In [1]: import numpy as np

In [2]: np.set_printoptions(precision=2, suppress=True, linewidth=100)

In [3]: rnd = lambda a: np.round(a, 2) + 0

In [4]: rng = np.random.default_rng(227)

In [5]: th = rng.uniform(0, 2 * np.pi, 13)

In [6]: Q, _ = np.linalg.qr(np.array([[-0.1, -0.5], [1.1, 0.4], [1.2, 2.0], [0.6, 0.5]]))

In [7]: data = 10 * np.c_[np.cos(th), np.sin(th)] @ Q.T

In [8]: rnd(data)
Out[8]: 
array([[ 0.51, -6.46, -6.78, -3.48],
       [ 0.36, -6.73, -6.5 , -3.52],
       [-3.34, -3.  ,  8.92,  0.56],
       [-2.1 , -9.22, -0.15, -3.24],
       [ 2.43,  9.17, -0.99,  3.02],
       [-2.53, -9.12,  1.37, -2.93],
       [-1.72,  3.66,  8.69,  2.84],
       [ 0.07,  7.45,  5.61,  3.61],
       [-2.86, -0.27,  9.44,  1.61],
       [-3.38, -3.31,  8.8 ,  0.43],
       [-1.98, -9.21, -0.54, -3.31],
       [ 1.45,  8.99,  2.16,  3.52],
       [-0.49, -8.05, -4.66, -3.65]])

In [9]: # looks like rank 2

In [10]: dist = np.linalg.norm(data[:, None] - data[None], axis=-1)

In [11]: rnd(dist[12])
Out[11]: array([ 2.83,  2.41, 15.35,  4.94, 19.04,  6.5 , 18.95, 19.96, 17.1 , 15.12,  4.55, 19.8 ,  0.  ])

In [12]: np.flatnonzero(dist[12] < dist.mean() / 2)
Out[12]: array([ 0,  1,  3, 10, 12])

In [13]: dist.shape
Out[13]: (13, 13)

In [14]: dist[12].round(6).argsort(kind="stable")[:4]
Out[14]: array([12,  1,  0, 10])

In [15]: (dist + 1e9 * np.eye(13)).round(6).argmin(axis=1)
Out[15]: array([ 1,  0,  9, 10, 11,  3,  8, 11,  2,  2,  3,  4,  1])

In [16]: cen = data - data.mean(axis=1)
---------------------------------------------------------------------------
ValueError                                Traceback (most recent call last)
Cell In[16], line 1
----> 1 cen = data - data.mean(axis=1)

ValueError: operands could not be broadcast together with shapes (13,4) (13,) 

In [17]: cen = data - data.mean(axis=0)

In [18]: Uu, sigma, vt = np.linalg.svd(cen, full_matrices=False)

In [19]: rnd(vt[0] * np.sign(vt[0, np.abs(vt[0]).argmax()]))
Out[19]: array([0.04, 0.79, 0.48, 0.36])

In [20]: np.abs(Uu[:, 0]).argmax()
Out[20]: np.int64(7)

In [21]: rnd(cen.mean(axis=0))
Out[21]: array([0., 0., 0., 0.])

In [22]: rnd(data @ np.linalg.pinv(data) @ data)
Out[22]: 
array([[ 0.51, -6.46, -6.78, -3.48],
       [ 0.36, -6.73, -6.5 , -3.52],
       [-3.34, -3.  ,  8.92,  0.56],
       [-2.1 , -9.22, -0.15, -3.24],
       [ 2.43,  9.17, -0.99,  3.02],
       [-2.53, -9.12,  1.37, -2.93],
       [-1.72,  3.66,  8.69,  2.84],
       [ 0.07,  7.45,  5.61,  3.61],
       [-2.86, -0.27,  9.44,  1.61],
       [-3.38, -3.31,  8.8 ,  0.43],
       [-1.98, -9.21, -0.54, -3.31],
       [ 1.45,  8.99,  2.16,  3.52],
       [-0.49, -8.05, -4.66, -3.65]])

In [23]: np.abs(np.diag(np.linalg.qr(data)[1])) > 1e-9
Out[23]: array([ True,  True, False, False])

In [24]: rnd(np.trace(np.linalg.pinv(data) @ data))
Out[24]: np.float64(2.0)

In [25]: np.unique(data.round(6), axis=0).shape
Out[25]: (13, 4)

In [26]: Uu, sigma, vt = np.linalg.svd(data)

In [27]: V = vt[:(sigma > 1e-8).sum()]

In [28]: x = data[10] + -3 * data[7] + rng.integers(2) * np.eye(4)[2]

In [29]: rnd(x)
Out[29]: array([ -2.2 , -31.57, -16.35, -14.14])

In [30]: rnd(V.T @ V)
Out[30]: 
array([[ 0.12,  0.2 , -0.26,  0.02],
       [ 0.2 ,  0.85,  0.  ,  0.3 ],
       [-0.26,  0.  ,  0.89,  0.16],
       [ 0.02,  0.3 ,  0.16,  0.13]])

In [31]: labels = data[:, 0] > np.median(data[:, 0])

In [32]: r0 = data[labels].mean(axis=0) - data[~labels].mean(axis=0)

In [33]: ((data - data.mean(axis=0)) @ r0 > 0).astype(int)
Out[33]: array([1, 1, 0, 0, 1, 0, 0, 1, 0, 0, 0, 1, 1])

In [34]: r0 = np.array([3, 1, 2])

In [35]: mat = np.outer(rng.normal(size=23), r0) + 0.1 * rng.normal(size=(23, 3))

In [36]: rnd(mat)
Out[36]: 
array([[-2.45, -0.8 , -1.6 ],
       [-3.22, -1.13, -1.99],
       [ 4.38,  1.47,  2.97],
       [ 2.9 ,  0.77,  1.97],
       [ 2.31,  0.63,  1.56],
       [ 1.63,  0.52,  1.04],
       [-3.25, -1.05, -2.2 ],
       [-4.07, -1.38, -2.75],
       [ 4.15,  1.32,  2.74],
       [-1.41, -0.4 , -0.94],
       [ 0.5 ,  0.04,  0.26],
       [ 1.04,  0.36,  0.59],
       [-1.13, -0.45, -0.93],
       [ 0.99,  0.66,  0.71],
       [ 0.63,  0.05,  0.4 ],
       [-4.07, -1.38, -2.61],
       [-4.06, -1.45, -2.68],
       [-1.04, -0.63, -0.74],
       [ 1.34,  0.59,  0.87],
       [ 1.05,  0.12,  0.83],
       [ 3.22,  0.99,  2.  ],
       [-4.33, -1.52, -3.04],
       [ 2.32,  0.71,  1.73]])

In [37]: A2 = mat / np.sqrt((mat ** 2).mean(axis=1, keepdims=True))

In [38]: rnd(A2[3])
Out[38]: array([1.4 , 0.37, 0.95])

In [39]: np.linalg.matrix_rank(mat - mat.mean(axis=1, keepdims=True))
Out[39]: np.int64(2)

In [40]: np.linalg.matrix_rank(A2) == np.linalg.matrix_rank(mat)
Out[40]: np.True_

In [41]: r0 = np.array([0, 1, -3])

In [42]: rnd(np.correlate(mat[0], mat[12], "full"))
Out[42]: array([2.28, 1.86, 4.62, 1.63, 1.81])

In [43]: x = np.array([2, 0, 0])

In [44]: y = mat @ x

In [45]: rnd(np.linalg.pinv(mat) @ mat)
Out[45]: 
array([[1., 0., 0.],
       [0., 1., 0.],
       [0., 0., 1.]])

In [46]: try:
    ...:     np.linalg.solve(mat, y)
    ...: except np.linalg.LinAlgError as e:
    ...:     print("failed:", e)
    ...: 
failed: Last 2 dimensions of the array must be square

In [47]: rnd(np.linalg.solve(mat.T @ mat, mat.T @ y))
Out[47]: array([2., 0., 0.])

In [48]: y = y + 0.05 * rng.normal(size=23)

In [49]: rnd(y)
Out[49]: 
array([-4.84, -6.39,  8.78,  5.76,  4.68,  3.26, -6.58, -8.18,  8.32, -2.76,  0.97,  1.99, -2.27,
        2.09,  1.25, -8.2 , -8.09, -2.11,  2.63,  2.1 ,  6.4 , -8.72,  4.56])

In [50]: coef, *_ = np.linalg.lstsq(mat, y)

In [51]: coef.round()
Out[51]: array([2., 0., 0.])

In [52]: rnd(np.linalg.norm(y - mat @ coef))
Out[52]: np.float64(0.23)

In [53]: cov = np.cov(mat, rowvar=False)

In [54]: rnd(np.median(mat, axis=0))
Out[54]: array([0.63, 0.05, 0.4 ])

In [55]: rnd(np.corrcoef(mat.T))
Out[55]: 
array([[1.  , 0.99, 1.  ],
       [0.99, 1.  , 0.99],
       [1.  , 0.99, 1.  ]])

In [56]: rnd(cov)
Out[56]: 
array([[7.89, 2.61, 5.27],
       [2.61, 0.88, 1.74],
       [5.27, 1.74, 3.53]])

In [57]: rnd(np.polyfit(mat[:, 1], mat[:, 0], 1))
Out[57]: array([2.96, 0.14])

In [58]: rnd(mat.std(axis=0))
Out[58]: array([2.75, 0.92, 1.84])

In [59]: Q, V = np.linalg.qr(mat[:, :2])[0], np.linalg.qr(mat[:, 2:])[0]

In [60]: sigma = np.linalg.svd(Q.T @ V, compute_uv=False)

In [61]: rnd(sigma)
Out[61]: array([1.])

In [62]: A2 = np.array([[-3, 2, 3, 3], [-3, -2, 1, -1], [3, 3, 3, 0], [-2, -3, -2, 0]])

In [63]: F = np.triu(A2)

In [64]: F
Out[64]: 
array([[-3,  2,  3,  3],
       [ 0, -2,  1, -1],
       [ 0,  0,  3,  0],
       [ 0,  0,  0,  0]])

In [65]: # triangular

In [66]: Uu, sigma, vt = np.linalg.svd(F)

In [67]: np.argmax(sigma[:-1] / (sigma[1:] + 1e-6)) + 1
Out[67]: np.int64(3)

In [68]: rnd(sigma)
Out[68]: array([5.87, 3.15, 1.27, 0.  ])

In [69]: A2 = Uu[:, :3] @ np.diag(sigma[:3]) @ vt[:3]

In [70]: np.linalg.matrix_rank(A2)
Out[70]: np.int64(3)

In [71]: rnd(np.abs(F - A2).max())
Out[71]: np.float64(0.0)

In [72]: rnd(np.linalg.norm(F - A2) / np.linalg.norm(F))
Out[72]: np.float64(0.0)

In [73]: np.linalg.matrix_power(F - np.diag(np.diag(F)), 4)
Out[73]: 
array([[0, 0, 0, 0],
       [0, 0, 0, 0],
       [0, 0, 0, 0],
       [0, 0, 0, 0]])

In [74]: rnd(np.sort(np.linalg.eigvals(F)))
Out[74]: array([-3., -2.,  0.,  3.])

In [75]: rk = np.linalg.matrix_rank(F)

In [76]: rk
Out[76]: np.int64(3)

In [77]: N = np.linalg.svd(F)[2][rk:].T

In [78]: np.allclose(F @ N, 0)
Out[78]: True

In [79]: rnd(F @ N)
Out[79]: 
array([[0.],
       [0.],
       [0.],
       [0.]])

In [80]: rnd(N @ N.T)
Out[80]: 
array([[ 0.26, -0.2 ,  0.  ,  0.39],
       [-0.2 ,  0.15,  0.  , -0.3 ],
       [ 0.  ,  0.  ,  0.  ,  0.  ],
       [ 0.39, -0.3 ,  0.  ,  0.59]])

In [81]: [int(np.linalg.matrix_rank(F[:, :j + 1])) for j in range(4)]
Out[81]: [1, 2, 3, 3]

In [82]: m1 = np.load("out3.npy")

In [83]: m1
Out[83]: 
array([[  7,   0,  -6],
       [  1,  -8,  -6],
       [ -7,  -1,   3],
       [ -2,   3,   9],
       [  0,   9,  11],
       [  1,   3,  15],
       [ -7,   5,   6],
       [-16,  -3,   1],
       [-22,   1,   1],
       [-25,  -3,  10],
       [-23,   5,  15],
       [-22,   1,  11],
       [-20,   1,   6],
       [-28,  10,   1],
       [-27,   3,   8],
       [-20,  -2,   8],
       [-25, -11,  -1],
       [-32,  -3, -10],
       [-41,  -4, -14],
       [-38,  -2, -14],
       [-38,  -1,  -9],
       [-35,   4,   0],
       [-37,  -3,   6],
       [-43,   5,   8],
       [-34,  -4,   7],
       [-41,  -3,  12],
       [-33, -11,  12],
       [-41, -12,  10]])

In [84]: cov = np.cov(m1, rowvar=False)

In [85]: rnd(np.linalg.eigvalsh(cov)[::-1])
Out[85]: array([231.41,  69.56,  26.79])

In [86]: rnd(np.corrcoef(m1.T))
Out[86]: 
array([[1.  , 0.27, 0.14],
       [0.27, 1.  , 0.19],
       [0.14, 0.19, 1.  ]])

In [87]: np.median(m1, axis=0)
Out[87]: array([-25.,  -1.,   6.])

In [88]: rnd(np.polyfit(m1[:, 0], m1[:, 1], 1))
Out[88]: array([0.1 , 1.58])

In [89]: cov.shape
Out[89]: (3, 3)

In [90]: rnd(cov)
Out[90]: 
array([[226.5 ,  22.85,  18.23],
       [ 22.85,  30.49,   8.85],
       [ 18.23,   8.85,  70.77]])

In [91]: np.argwhere(np.triu(np.abs(np.corrcoef(m1.T)) > 0.8, 1))
Out[91]: array([], shape=(0, 2), dtype=int64)

In [92]: x = np.array([0, 0, 2])

In [93]: y = m1 @ x

In [94]: y
Out[94]: 
array([-12, -12,   6,  18,  22,  30,  12,   2,   2,  20,  30,  22,  12,   2,  16,  16,  -2, -20,
       -28, -28, -18,   0,  12,  16,  14,  24,  24,  20])

In [95]: rnd(np.linalg.solve(m1.T @ m1, m1.T @ y))
Out[95]: array([0., 0., 2.])

In [96]: rnd(np.linalg.pinv(m1) @ m1)
Out[96]: 
array([[1., 0., 0.],
       [0., 1., 0.],
       [0., 0., 1.]])

In [97]: y = y + 0.05 * rng.normal(size=28)

In [98]: rnd(y)
Out[98]: 
array([-11.98, -12.02,   5.94,  17.97,  21.99,  30.  ,  12.04,   2.1 ,   1.95,  19.94,  30.06,
        22.03,  12.06,   1.96,  15.98,  15.99,  -1.97, -20.  , -27.98, -28.  , -17.94,  -0.05,
        12.  ,  16.05,  13.96,  24.02,  24.  ,  19.93])

In [99]: coef, *_ = np.linalg.lstsq(m1, y)

In [100]: rnd(np.linalg.norm(y - m1 @ coef))
Out[100]: np.float64(0.22)

In [101]: cen = m1 - m1.mean(axis=0)

In [102]: V = np.linalg.svd(cen)[2][:1]

In [103]: A2 = cen - cen @ V.T @ V

In [104]: np.linalg.norm(A2, axis=1).round(6).argmax()
Out[104]: np.int64(1)

In [105]: rnd((cen @ V.T).std(axis=0))
Out[105]: array([14.94])

In [106]: dist = np.linalg.norm(m1[:, None] - m1[None], axis=-1)

In [107]: dist[26].round(6).argsort(kind="stable")[:4]
Out[107]: array([26, 27, 24, 22])

In [108]: rnd(dist[:5, :5])
Out[108]: 
array([[ 0.  , 10.  , 16.67, 17.75, 20.47],
       [10.  ,  0.  , 13.93, 18.84, 24.06],
       [16.67, 13.93,  0.  ,  8.77, 14.59],
       [17.75, 18.84,  8.77,  0.  ,  6.63],
       [20.47, 24.06, 14.59,  6.63,  0.  ]])

In [109]: np.flatnonzero(dist[26] < dist.mean() / 2)
Out[109]: array([22, 24, 26, 27])

In [110]: M = np.load("case19.npy")

In [111]: M
Out[111]: 
array([[0, 0, 0],
       [0, 4, 2],
       [0, 6, 3],
       [0, 6, 3]])

In [112]: # rows and columns are dependent

In [113]: Uu, sigma, vt = np.linalg.svd(M)

In [114]: np.argmax(sigma[:-1] / (sigma[1:] + 1e-6)) + 1
Out[114]: np.int64(1)

In [115]: A2 = Uu[:, :1] @ np.diag(sigma[:1]) @ vt[:1]

In [116]: rnd(np.linalg.norm(M - A2, 2)), rnd(sigma[1])
Out[116]: (np.float64(0.0), np.float64(0.0))

In [117]: rnd(np.linalg.norm(M - A2) / np.linalg.norm(M))
Out[117]: np.float64(0.0)

In [118]: rnd(A2)
Out[118]: 
array([[0., 0., 0.],
       [0., 4., 2.],
       [0., 6., 3.],
       [0., 6., 3.]])

In [119]: np.linalg.matrix_rank(A2)
Out[119]: np.int64(1)

In [120]: feats = np.loadtxt("dump.csv", delimiter=",")

In [121]: feats
Out[121]: 
array([[ 2.13, -1.  , -0.5 , -1.1 ],
       [ 0.58, -0.3 ,  0.4 ,  1.3 ],
       [-3.19,  1.6 ,  1.7 , -1.6 ],
       [-1.77,  0.9 , -0.7 ,  0.6 ],
       [ 2.02, -1.  , -0.9 , -0.3 ],
       [-1.94,  1.  ,  1.  ,  2.2 ],
       [ 3.04, -1.5 ,  0.7 ,  0.3 ],
       [ 2.59, -1.3 , -0.8 ,  0.  ],
       [ 0.64, -0.3 , -0.7 ,  1.  ],
       [-0.33,  0.2 , -0.7 , -1.  ],
       [ 1.25, -0.6 , -1.5 , -1.  ],
       [ 3.42, -1.7 ,  0.3 , -1.1 ],
       [ 0.05,  0.  ,  3.7 , -1.2 ]])

In [122]: th = np.radians(145)

In [123]: R = np.eye(4)

In [124]: R[2, 2] = R[1, 1] = np.cos(th)

In [125]: R[2, 1], R[1, 2] = -np.sin(th), np.sin(th)

In [126]: rnd(R)
Out[126]: 
array([[ 1.  ,  0.  ,  0.  ,  0.  ],
       [ 0.  , -0.82,  0.57,  0.  ],
       [ 0.  , -0.57, -0.82,  0.  ],
       [ 0.  ,  0.  ,  0.  ,  1.  ]])

In [127]: A2 = feats @ R.T

In [128]: rnd(np.linalg.svd(feats, compute_uv=False)), rnd(np.linalg.svd(A2, compute_uv=False))
Out[128]: (array([8.51, 4.84, 3.73, 0.08]), array([8.51, 4.84, 3.73, 0.08]))

In [129]: rnd(np.linalg.det(R)), rnd(np.trace(R))
Out[129]: (np.float64(1.0), np.float64(0.36))

In [130]: np.allclose(feats @ feats.T, A2 @ A2.T)
Out[130]: True
